$ python3 -q
>>> import numpy as np
>>> np.set_printoptions(precision=2, suppress=True, linewidth=100, sign=" ")
>>> F = np.load("x.npy")
>>> F
array([[ 1,  1,  0,  0],
       [-1, -1,  0,  0],
       [ 0,  0,  1,  1],
       [ 0,  0, -1, -1]])
>>> # rank 2
>>> rng = np.random.default_rng(289398)
>>> other = F + rng.integers(-2, 3, (4, 2)) @ rng.integers(-2, 3, (2, 4))
>>> other
array([[ 1, -7,  6, -6],
       [ 0, -7,  5, -5],
       [ 1, -6,  6, -4],
       [ 2,  0,  0, -2]])
>>> other - F
array([[ 0, -8,  6, -6],
       [ 1, -6,  5, -5],
       [ 1, -6,  5, -5],
       [ 2,  0,  1, -1]])
>>> np.abs(other - F).sum(axis=1)
array([ 20,  17,  17,   4])
>>> np.linalg.matrix_rank(other - F, tol=1e-8)
np.int64(2)
>>> np.round(np.linalg.svd(other - F, compute_uv=False), 2) + 0
array([ 17.62,   2.38,   0.  ,   0.  ])
>>> w1 = np.array([[5, 8, 2, 5, 2, 9],
...     [3, 5, 8, 6, 4, 4],
...     [5, 5, 9, 7, 9, 3],
...     [3, 8, 0, 6, 8, 1]])
>>> beta = np.array([1, 0, 0, 0, 2, 2])
>>> hid = np.maximum(F @ w1 + beta, 0)
>>> np.linalg.matrix_rank(hid)
np.int64(2)
>>> cent = np.array([[0, 1], [2, 0], [0, 0], [0, 1], [1, 0], [1, 0]])
>>> hid @ cent
array([[ 49,  20],
       [  0,   0],
       [ 51,  22],
       [  0,   0]])
>>> other = np.array([[0, 1], [0, 0]])
>>> X = np.tile(other, (2, 2))
>>> X
array([[ 0,  1,  0,  1],
       [ 0,  0,  0,  0],
       [ 0,  1,  0,  1],
       [ 0,  0,  0,  0]])
>>> # columns 0 and 2 are equal
>>> np.linalg.cond(X) > 100
np.True_
>>> np.argsort(-np.linalg.norm(X, axis=0).round(6), kind="stable")[:3]
array([ 1,  3,  0])
>>> [round(float(x), 2) for x in np.linalg.svd(X, compute_uv=False)[:3]]
[2.0, 0.0, 0.0]
>>> def softmax(z):
...     e = np.exp(z - z.max(axis=-1, keepdims=True))
...     return e / e.sum(axis=-1, keepdims=True)
... 
>>> softmax(X[1] + -1)
array([ 0.25,  0.25,  0.25,  0.25])
>>> softmax(X[1])
array([ 0.25,  0.25,  0.25,  0.25])
>>> softmax(10 * X[1])
array([ 0.25,  0.25,  0.25,  0.25])
>>> softmax(X).sum(axis=1)
array([ 1.,  1.,  1.,  1.])
>>> att = X @ X.T / np.sqrt(4)
>>> softmax(att)
array([[ 0.37,  0.13,  0.37,  0.13],
       [ 0.25,  0.25,  0.25,  0.25],
       [ 0.37,  0.13,  0.37,  0.13],
       [ 0.25,  0.25,  0.25,  0.25]])
>>> Uu, sigma, Vh = np.linalg.svd(X)
>>> np.argmax(sigma[:-1] / (sigma[1:] + 1e-6)) + 1
np.int64(1)
>>> other = Uu[:, :1] @ np.diag(sigma[:1]) @ Vh[:1]
>>> np.linalg.matrix_rank(other)
np.int64(1)
>>> np.round(np.abs(X - other).max(), 2)
np.float64(0.0)
>>> np.round(np.linalg.norm(X - other, 2), 2), round(float(sigma[1]), 2)
(np.float64(0.0), 0.0)
>>> theta = np.radians(60)
>>> Rm = np.eye(4)
>>> Rm[1, 1] = Rm[2, 2] = np.cos(theta)
>>> Rm[1, 2], Rm[2, 1] = -np.sin(theta), np.sin(theta)
>>> Rm
array([[ 1.  ,  0.  ,  0.  ,  0.  ],
       [ 0.  ,  0.5 , -0.87,  0.  ],
       [ 0.  ,  0.87,  0.5 ,  0.  ],
       [ 0.  ,  0.  ,  0.  ,  1.  ]])
>>> other = X @ Rm.T
>>> np.allclose(X @ X.T, other @ other.T)
True
>>> other
array([[ 0.  ,  0.5 ,  0.87,  1.  ],
       [ 0.  ,  0.  ,  0.  ,  0.  ],
       [ 0.  ,  0.5 ,  0.87,  1.  ],
       [ 0.  ,  0.  ,  0.  ,  0.  ]])
>>> np.round(np.linalg.svd(X, compute_uv=False), 2) + 0, np.round(np.linalg.svd(other, compute_uv=False), 2) + 0
(array([ 2.,  0.,  0.,  0.]), array([ 2.,  0.,  0.,  0.]))
>>> np.abs(other - X).max(axis=0)
array([ 0.  ,  0.5 ,  0.87,  0.  ])
>>> cov = other.T @ other
>>> np.linalg.matrix_rank(cov)
np.int64(1)
>>> cov
array([[ 0.  ,  0.  ,  0.  ,  0.  ],
       [ 0.  ,  0.5 ,  0.87,  1.  ],
       [ 0.  ,  0.87,  1.5 ,  1.73],
       [ 0.  ,  1.  ,  1.73,  2.  ]])
>>> np.round(np.linalg.eigvalsh(cov)[::-1], 2) + 0
array([ 4.,  0.,  0.,  0.])
>>> M = np.load("arr.npy")
>>> M
array([[ 0,  1,  1],
       [ 1,  0,  1],
       [ 1,  1,  0]])
>>> labels = rng.permutation(3)
>>> labels
array([ 1,  0,  2])
>>> other = M[labels][:, labels]
>>> np.diag(other)
array([ 0,  0,  0])
>>> other
array([[ 0,  1,  1],
       [ 1,  0,  1],
       [ 1,  1,  0]])
>>> np.trace(other)
np.int64(0)
>>> feats = np.load("test11.npy")
>>> feats
array([[ 1, -2,  0],
       [ 0,  2, -2],
       [ 0,  0, -6]])
>>> r0, v = feats[0], feats[1]
>>> r0 @ v
np.int64(-4)
>>> p = (r0 @ v) / (r0 @ r0) * r0
>>> round(float((v - p) @ r0), 2)
0.0
>>> p
array([-0.8,  1.6, -0. ])
>>> v - p
array([ 0.8,  0.4, -2. ])
